>>> import numpy as np
>>> np.set_printoptions(precision=2, suppress=True, linewidth=200, legacy="1.25")
>>> tidy = lambda a: np.round(a, 2) + 0
>>> X = np.load("run17.npy")
>>> tidy(X)
array([[ 0.  ,  0.74, -0.19, -0.51,  0.19,  1.76,  0.01],
       [-0.59,  0.28, -0.9 ,  0.45, -1.32,  0.05,  0.91],
       [-1.39,  0.9 ,  0.84,  0.34,  0.54, -0.25,  0.29],
       [ 0.44, -0.12,  0.25,  1.82,  0.14,  0.6 , -0.16],
       [ 0.44,  1.08, -1.22,  0.25,  0.85, -0.6 , -0.11],
       [-1.1 , -0.55, -0.8 ,  0.15,  0.05,  0.19, -1.34],
       [ 0.37,  1.04,  0.52, -0.02, -1.09, -0.27, -1.12]])
>>> tidy(X[:, 1] @ X[:, 5])
0.0
>>> tidy(X.T @ X)
array([[4., 0., 0., 0., 0., 0., 0.],
       [0., 4., 0., 0., 0., 0., 0.],
       [0., 0., 4., 0., 0., 0., 0.],
       [0., 0., 0., 4., 0., 0., 0.],
       [0., 0., 0., 0., 4., 0., 0.],
       [0., 0., 0., 0., 0., 4., 0.],
       [0., 0., 0., 0., 0., 0., 4.]])
>>> tidy(np.linalg.norm(X[4] - X[6]))
2.83
>>> tidy(np.linalg.norm(X) ** 2 / np.linalg.norm(X, 2) ** 2)
7.0
>>> tidy(np.linalg.norm(X, 1)), tidy(np.linalg.norm(X, np.inf))
(4.71, 4.55)
>>> X[4] @ X[6]
0.0
>>> F = np.load("sample18.npy")
>>> F
array([[-5, -3, -4, -2, -1, -2],
       [ 0,  5,  0, -4, -4, -2],
       [ 0,  0, -4,  2, -1, -2],
       [ 0,  0,  0, -1, -3, -5],
       [ 0,  0,  0,  0,  4,  3],
       [ 0,  0,  0,  0,  0,  1]])
>>> blk = np.stack([F, -2 * F, F[::-1]])
>>> np.linalg.matrix_rank(blk.reshape(3, -1))
2
>>> blk.sum(axis=0)
array([[ 5,  3,  4,  2,  1,  3],
       [ 0, -5,  0,  4,  8,  5],
       [ 0,  0,  4, -3, -2, -3],
       [ 0,  0, -4,  3,  2,  3],
       [ 0,  5,  0, -4, -8, -5],
       [-5, -3, -4, -2, -1, -3]])
>>> tidy(np.linalg.det(blk))
array([  -400., -25600.,    400.])
>>> np.linalg.matrix_rank(blk)
array([6, 6, 6])
>>> left, sv, Vt = np.linalg.svd(F, full_matrices=False)
>>> tidy(Vt @ Vt.T)
array([[1., 0., 0., 0., 0., 0.],
       [0., 1., 0., 0., 0., 0.],
       [0., 0., 1., 0., 0., 0.],
       [0., 0., 0., 1., 0., 0.],
       [0., 0., 0., 0., 1., 0.],
       [0., 0., 0., 0., 0., 1.]])
>>> tidy(left.T @ F @ Vt.T)
array([[10.1 ,  0.  ,  0.  ,  0.  ,  0.  ,  0.  ],
       [ 0.  ,  7.98,  0.  ,  0.  ,  0.  ,  0.  ],
       [ 0.  ,  0.  ,  4.92,  0.  ,  0.  ,  0.  ],
       [ 0.  ,  0.  ,  0.  ,  3.67,  0.  ,  0.  ],
       [ 0.  ,  0.  ,  0.  ,  0.  ,  1.65,  0.  ],
       [ 0.  ,  0.  ,  0.  ,  0.  ,  0.  ,  0.17]])
>>> tidy(np.abs(Vt[0]))
array([0.19, 0.17, 0.24, 0.31, 0.62, 0.63])
>>> tidy(sv / sv[0])
array([1.  , 0.79, 0.49, 0.36, 0.16, 0.02])
>>> tidy(np.sqrt((sv ** 2).sum())), tidy(np.linalg.norm(F))
(14.35, 14.35)
>>> np.abs(left[:, 0]).round(6).argmax()
1
>>> tidy(sv)
array([10.1 ,  7.98,  4.92,  3.67,  1.65,  0.17])
>>> Q, evecs = np.linalg.qr(F[:, :1])[0], np.linalg.qr(F[:, 1:])[0]
>>> sv = np.linalg.svd(Q.T @ evecs, compute_uv=False)
>>> tidy(sv)
array([1.])
>>> tidy(np.degrees(np.arccos(sv.clip(0, 1))))
array([2.89])
>>> u = np.array([0, -3, 2, -3, 3, -3])
>>> B = F + np.outer(u, np.eye(6)[0])
>>> tidy(np.linalg.det(B) / np.linalg.det(F)), tidy(1 + np.linalg.solve(F, u)[0])
(-10.48, -10.48)
>>> tidy(np.linalg.norm(F))
14.35
>>> np.zeros(6, 6)
Traceback (most recent call last):
  File "<python-input-34>", line 1, in <module>
    np.zeros(6, 6)
    ~~~~~~~~^^^^^^
TypeError: Cannot interpret '6' as a data type
>>> F.shape
(6, 6)
>>> np.abs(F).max()
5
>>> tidy(F.mean(axis=0))
array([-0.83,  0.33, -1.33, -0.83, -0.83, -1.17])
>>> tidy(np.linalg.svd(F, compute_uv=False))
array([10.1 ,  7.98,  4.92,  3.67,  1.65,  0.17])
>>> F - F[0]
array([[ 0,  0,  0,  0,  0,  0],
       [ 5,  8,  4, -2, -3,  0],
       [ 5,  3,  0,  4,  0,  0],
       [ 5,  3,  4,  1, -2, -3],
       [ 5,  3,  4,  2,  5,  5],
       [ 5,  3,  4,  2,  1,  3]])
>>> np.count_nonzero(F)
20
>>> m1 = np.load("mat.npy")
>>> m1
array([[ 6,  0,  3],
       [-2,  0, -1],
       [ 2,  0,  1],
       [-4,  0, -2],
       [-4,  0, -2],
       [ 6,  0,  3]])
>>> left, sv, Vt = np.linalg.svd(m1)
>>> np.argmax(sv[:-1] / (sv[1:] + 1e-6)) + 1
1
>>> B = left[:, :1] @ np.diag(sv[:1]) @ Vt[:1]
>>> np.abs(m1 - B).max()
0.0
>>> B
array([[ 6.,  0.,  3.],
       [-2.,  0., -1.],
       [ 2.,  0.,  1.],
       [-4.,  0., -2.],
       [-4.,  0., -2.],
       [ 6.,  0.,  3.]])
>>> tidy(np.linalg.norm(m1 - B, 2)), tidy(sv[1])
(0.0, 0.0)
>>> tidy(np.linalg.norm(m1 - B) / np.linalg.norm(m1))
0.0
>>> np.linalg.matrix_rank(m1, rtol=0.05)
1
>>> np.linalg.matrix_rank(B)
1
>>> rank = np.linalg.matrix_rank(m1)
>>> rank
1
>>> ns = np.linalg.svd(m1)[2][rank:].T
>>> tidy(m1 @ ns)
array([[0., 0.],
       [0., 0.],
       [0., 0.],
       [0., 0.],
       [0., 0.],
       [0., 0.]])
>>> [int(np.linalg.matrix_rank(m1[:i])) for i in range(1, len(m1) + 1)]
[1, 1, 1, 1, 1, 1]
>>> [int(np.linalg.matrix_rank(m1[:, :j + 1])) for j in range(3)]
[1, 1, 1]
>>> ns.shape
(3, 2)
>>> np.linalg.matrix_rank(m1, rtol=0.1)
1
>>> tidy(np.trace(np.linalg.pinv(m1) @ m1))
1.0
>>> np.allclose(m1[:-1].T @ np.linalg.lstsq(m1[:-1].T, m1[-1])[0], m1[-1])
True
>>> B = m1[0, 0] * m1[1:] - np.outer(m1[1:, 0], m1[0])
>>> B
array([[0, 0, 0],
       [0, 0, 0],
       [0, 0, 0],
       [0, 0, 0],
       [0, 0, 0]])
>>> np.linalg.matrix_rank(B), np.linalg.matrix_rank(m1)
(0, 1)
>>> arr = np.loadtxt("w.csv", delimiter=",")
>>> arr
array([[ 2.84,  1.8 ,  1.28, -3.63, -2.57],
       [ 4.14,  2.69,  4.23,  0.12, -2.45],
       [ 2.71,  4.14,  4.27, -0.33, -0.12],
       [ 3.69,  2.19,  3.26, -0.49,  0.3 ],
       [ 1.52,  3.16,  1.67, -0.35, -1.9 ],
       [ 3.53,  3.66,  1.16, -0.1 , -1.86],
       [ 1.21,  3.29,  2.4 , -1.72, -3.55],
       [ 2.97,  3.47,  3.53, -0.67, -0.74],
       [ 3.83,  3.85,  2.16, -1.55, -2.89],
       [ 1.69,  4.1 ,  3.41, -0.77, -1.8 ],
       [ 3.54,  2.52,  3.01, -0.29, -1.62],
       [ 3.06,  3.89,  2.06, -0.27, -1.58],
       [ 3.14,  1.11,  1.5 ,  0.94,  1.93],
       [ 3.37,  2.86,  0.6 , -0.28, -2.1 ],
       [ 3.67,  3.15,  3.85,  1.03, -2.18],
       [ 2.54,  4.36,  0.3 ,  1.07, -0.52],
       [ 2.39, -0.1 ,  2.7 , -1.71, -1.32],
       [ 0.67,  2.84,  0.93, -2.24, -1.24],
       [ 4.04,  2.28,  2.03,  0.87,  0.05],
       [ 1.6 ,  3.09,  1.03, -1.48, -2.28],
       [ 4.34,  1.99,  4.4 ,  0.95, -1.97],
       [ 2.16,  3.28,  0.98, -0.91, -2.06],
       [ 3.98,  0.77,  3.04,  0.03, -0.95],
       [ 4.02,  3.41,  3.89,  0.7 , -1.72],
       [ 1.03,  3.33,  2.21, -1.44, -3.2 ],
       [ 3.79,  5.16,  1.66,  0.79, -1.43],
       [ 2.1 ,  3.73,  2.61, -1.27, -1.77],
       [ 3.64,  3.  ,  3.75, -0.21, -0.86],
       [ 2.32,  2.95,  3.6 , -0.44, -0.63],
       [ 3.8 ,  1.48,  3.99, -0.79, -3.03]])
>>> G = m1.T @ m1
>>> np.linalg.matrix_rank(G)
1
>>> tidy(np.linalg.svd(m1, compute_uv=False) ** 2)
array([140.,   0.,   0.])
>>> np.trace(G), (m1 ** 2).sum()
(140, 140)
>>> B = np.c_[arr[:, :2] @ np.array([[-2, -2], [1, 3]]), np.array([-6, -1, 4, -5, 8, -8, -5, -1, 8, -5, -7, 4, 5, -3, 3, 9, -3, -2, 0, 5, -1, 6, 5, 9, -3, 6, 8, 5, -4, 9])]
>>> tidy(B)
array([[-3.88, -0.28, -6.  ],
       [-5.59, -0.21, -1.  ],
       [-1.28,  7.  ,  4.  ],
       [-5.19, -0.81, -5.  ],
       [ 0.12,  6.44,  8.  ],
       [-3.4 ,  3.92, -8.  ],
       [ 0.87,  7.45, -5.  ],
       [-2.47,  4.47, -1.  ],
       [-3.81,  3.89,  8.  ],
       [ 0.72,  8.92, -5.  ],
       [-4.56,  0.48, -7.  ],
       [-2.23,  5.55,  4.  ],
       [-5.17, -2.95,  5.  ],
       [-3.88,  1.84, -3.  ],
       [-4.19,  2.11,  3.  ],
       [-0.72,  8.  ,  9.  ],
       [-4.88, -5.08, -3.  ],
       [ 1.5 ,  7.18, -2.  ],
       [-5.8 , -1.24,  0.  ],
       [-0.11,  6.07,  5.  ],
       [-6.69, -2.71, -1.  ],
       [-1.04,  5.52,  6.  ],
       [-7.19, -5.65,  5.  ],
       [-4.63,  2.19,  9.  ],
       [ 1.27,  7.93, -3.  ],
       [-2.42,  7.9 ,  6.  ],
       [-0.47,  6.99,  8.  ],
       [-4.28,  1.72,  5.  ],
       [-1.69,  4.21, -4.  ],
       [-6.12, -3.16,  9.  ]])
>>> tidy(np.linalg.lstsq(arr, B[:, 0])[0])
array([-2.,  1.,  0.,  0.,  0.])
>>> np.linalg.matrix_rank(np.c_[arr, B])
6
